>>> import numpy as np
>>> import numpy.linalg as la
>>> np.set_printoptions(precision=2, suppress=True, linewidth=200)
>>> def rnd(a):
...     return np.round(a, 2) + 0
... 
>>> data = np.load("sample1.npy")
>>> rnd(data)
array([[-0.78, -0.16,  0.6 ],
       [ 0.59, -0.5 ,  0.64],
       [ 0.2 ,  0.85,  0.48]])
>>> x0 = np.array([2, 2, -1])
>>> rnd(np.abs(la.eigvals(data)))
array([1., 1., 1.])
>>> rnd(np.sort(np.abs(np.degrees(np.angle(la.eigvals(data))))))
array([  0.  , 154.02, 154.02])
>>> rnd(la.det(data))
np.float64(1.0)
>>> rnd(la.inv(data))
array([[-0.78,  0.59,  0.2 ],
       [-0.16, -0.5 ,  0.85],
       [ 0.6 ,  0.64,  0.48]])
>>> rnd(data.T @ (data @ x0))
array([ 2.,  2., -1.])
>>> x0 = np.array([0, 1, 1])
>>> target = data @ x0
>>> rnd(target)
array([0.44, 0.14, 1.34])
>>> rnd(la.solve(data, target))
array([0., 1., 1.])
>>> rnd(la.solve(data, -1 * target))
array([ 0., -1., -1.])
>>> rnd(la.solve(data, target + data[:, 1]))
array([0., 2., 1.])
>>> rnd(la.svd(data, compute_uv=False))
array([1., 1., 1.])
>>> rnd(la.pinv(data))
array([[-0.78,  0.59,  0.2 ],
       [-0.16, -0.5 ,  0.85],
       [ 0.6 ,  0.64,  0.48]])
>>> f = np.array([0, 2, 1])
>>> B = data + np.outer(f, np.eye(3)[2])
>>> la.matrix_rank(la.inv(B) - la.inv(data), tol=1e-8)
np.int64(1)
>>> rnd(la.det(B) / la.det(data)), rnd(1 + la.solve(data, f)[2])
(np.float64(2.76), np.float64(2.76))
>>> W1 = np.array([[2, -3, 2], [0, 1, -1], [3, -1, 0]])
>>> c = np.array([0, 0, 1])
>>> act = np.maximum(data @ W1 + c, 0)
>>> (act > 0).astype(int)
array([[1, 1, 0],
       [1, 0, 1],
       [1, 0, 1]])
>>> cent = np.array([[3, -1], [-3, 0], [-2, 1]])
>>> rnd(act @ cent)
array([[-4.1 , -0.23],
       [ 3.93, -0.42],
       [ 4.45, -1.3 ]])
>>> W1 @ cent
array([[11,  0],
       [-1, -1],
       [12, -3]])
>>> W0 = np.load("w.npy")
>>> W0
array([[4, 4, 6, 4, 4],
       [1, 1, 3, 1, 1],
       [3, 3, 5, 3, 3]])
>>> rnd(np.trace(la.pinv(W0) @ W0))
np.float64(2.0)
>>> np.allclose(W0[:-1].T @ la.lstsq(W0[:-1].T, W0[-1])[0], W0[-1])
True
>>> rank = la.matrix_rank(W0)
>>> rank
np.int64(2)
>>> null = la.svd(W0)[2][rank:].T
>>> la.matrix_rank(W0.T @ W0), la.matrix_rank(W0 @ W0.T)
(np.int64(2), np.int64(2))
>>> rnd(null @ null.T)
array([[ 0.75, -0.25,  0.  , -0.25, -0.25],
       [-0.25,  0.75,  0.  , -0.25, -0.25],
       [ 0.  ,  0.  ,  0.  ,  0.  ,  0.  ],
       [-0.25, -0.25,  0.  ,  0.75, -0.25],
       [-0.25, -0.25,  0.  , -0.25,  0.75]])
>>> m1 = np.array([[16, 0, 0, 8], [4, 0, 0, 2], [-14, 0, 0, -7], [-18, 0, 0, -9]])
>>> # column 2 repeats column 1
>>> B = np.array([[-3, 3, -2], [3, -3, 3], [-3, -2, -2], [2, 0, 3]])
>>> np.vstack([m1, B.T]).shape
(7, 4)
>>> np.einsum("ij->j", m1)
array([-12,   0,   0,  -6])
>>> np.einsum("ij,ij->i", m1, m1)
array([320,  20, 245, 405])
>>> la.matrix_rank(m1 @ B)
np.int64(1)
>>> m1 @ B
array([[-32,  48,  -8],
       [ -8,  12,  -2],
       [ 28, -42,   7],
       [ 36, -54,   9]])
>>> np.einsum("ik,kj->ji", m1, B)
array([[-32,  -8,  28,  36],
       [ 48,  12, -42, -54],
       [ -8,  -2,   7,   9]])
>>> U, s, VT = la.svd(m1)
>>> V = VT[:(s > 1e-8).sum()]
>>> rng = np.random.default_rng(8506)
>>> x0 = m1[2] + 5 * m1[1] + rng.integers(2) * np.eye(4)[3]
>>> x0
array([6., 0., 0., 3.])
>>> rnd(la.norm(x0 - V.T @ V @ x0))
np.float64(0.0)
>>> rnd(np.diag(V.T @ V))
array([0.8, 0. , 0. , 0.2])
>>> la.matrix_rank(np.vstack([m1, x0]))
np.int64(1)
>>> A = np.array([[-1.9, 0.6, 1.0, 1.6, 0.9, 0.3, 0.0],
...     [0.5, -0.9, -0.3, 0.2, 0.8, 0.1, -0.4],
...     [-0.1, -0.3, 1.2, -1.2, 1.1, -0.1, -0.4]])
>>> th = np.radians(10)
>>> R = np.eye(7)
>>> R[1, 1] = R[6, 6] = np.cos(th)
>>> R[1, 6], R[6, 1] = -np.sin(th), np.sin(th)
>>> rnd(R)
array([[ 1.  ,  0.  ,  0.  ,  0.  ,  0.  ,  0.  ,  0.  ],
       [ 0.  ,  0.98,  0.  ,  0.  ,  0.  ,  0.  , -0.17],
       [ 0.  ,  0.  ,  1.  ,  0.  ,  0.  ,  0.  ,  0.  ],
       [ 0.  ,  0.  ,  0.  ,  1.  ,  0.  ,  0.  ,  0.  ],
       [ 0.  ,  0.  ,  0.  ,  0.  ,  1.  ,  0.  ,  0.  ],
       [ 0.  ,  0.  ,  0.  ,  0.  ,  0.  ,  1.  ,  0.  ],
       [ 0.  ,  0.17,  0.  ,  0.  ,  0.  ,  0.  ,  0.98]])
>>> B = A @ R.T
>>> np.allclose(la.norm(A, axis=1), la.norm(B, axis=1))
True
>>> rnd(la.det(R)), rnd(np.trace(R))
(np.float64(1.0), np.float64(6.97))
>>> E = rng.normal(size=(19, 5))
>>> E = 10 * E / la.norm(E, axis=1, keepdims=True)
>>> rnd(E)
array([[-1.52,  1.32, -2.65, -9.31, -1.52],
       [-2.25, -5.15,  0.08,  5.97, -5.72],
       [ 7.36, -1.69, -1.65, -6.2 ,  1.32],
       [ 6.1 , -3.43,  6.69,  0.19,  2.49],
       [-2.25,  8.31, -1.6 , -0.38,  4.81],
       [-6.73, -1.14,  0.01,  0.84, -7.26],
       [ 0.99,  0.15,  1.24, -8.86, -4.35],
       [ 2.2 ,  2.37,  1.4 ,  2.69,  8.96],
       [ 0.61,  4.8 ,  4.4 ,  4.58, -6.02],
       [ 1.79,  1.54, -0.6 , -1.96, -9.5 ],
       [ 4.25,  3.34, -7.14, -1.62, -4.14],
       [-3.7 ,  3.27,  0.16, -8.23, -2.79],
       [-3.75,  0.63,  5.31,  6.94,  3.03],
       [ 4.21, -6.49,  0.88,  2.43,  5.79],
       [-8.59,  4.38, -2.11, -1.49, -0.67],
       [-6.38, -4.8 ,  3.17, -4.28, -2.8 ],
       [-0.49, -8.26, -3.9 , -2.65, -3.05],
       [ 0.33,  2.85, -5.8 ,  7.28, -2.25],
       [-6.05,  7.31, -0.83,  0.7 , -2.95]])
>>> B = np.c_[E[:, :2] @ np.array([[1, 1], [2, 2]]), np.array([1, 6, 0, 3, 2, 1, 7, 3, 8, 6, 5, 2, 8, 5, 3, 1, 8, 7, 6])]
>>> rnd(B)
array([[  1.12,   1.12,   1.  ],
       [-12.55, -12.55,   6.  ],
       [  3.99,   3.99,   0.  ],
       [ -0.77,  -0.77,   3.  ],
       [ 14.37,  14.37,   2.  ],
       [ -9.02,  -9.02,   1.  ],
       [  1.29,   1.29,   7.  ],
       [  6.94,   6.94,   3.  ],
       [ 10.21,  10.21,   8.  ],
       [  4.87,   4.87,   6.  ],
       [ 10.94,  10.94,   5.  ],
       [  2.85,   2.85,   2.  ],
       [ -2.49,  -2.49,   8.  ],
       [ -8.78,  -8.78,   5.  ],
       [  0.17,   0.17,   3.  ],
       [-15.98, -15.98,   1.  ],
       [-17.01, -17.01,   8.  ],
       [  6.03,   6.03,   7.  ],
       [  8.57,   8.57,   6.  ]])
>>> rnd(la.norm(la.qr(E)[0].T @ B, axis=0) ** 2 / ((B ** 2).sum(axis=0) + 1e-12))
array([1.  , 1.  , 0.19])
>>> la.matrix_rank(B)
np.int64(2)
>>> rnd(la.lstsq(E, B[:, 0])[0])
array([1., 2., 0., 0., 0.])
>>> rnd(la.norm(B - E @ la.lstsq(E, B)[0], axis=0))
array([ 0.  ,  0.  , 19.88])
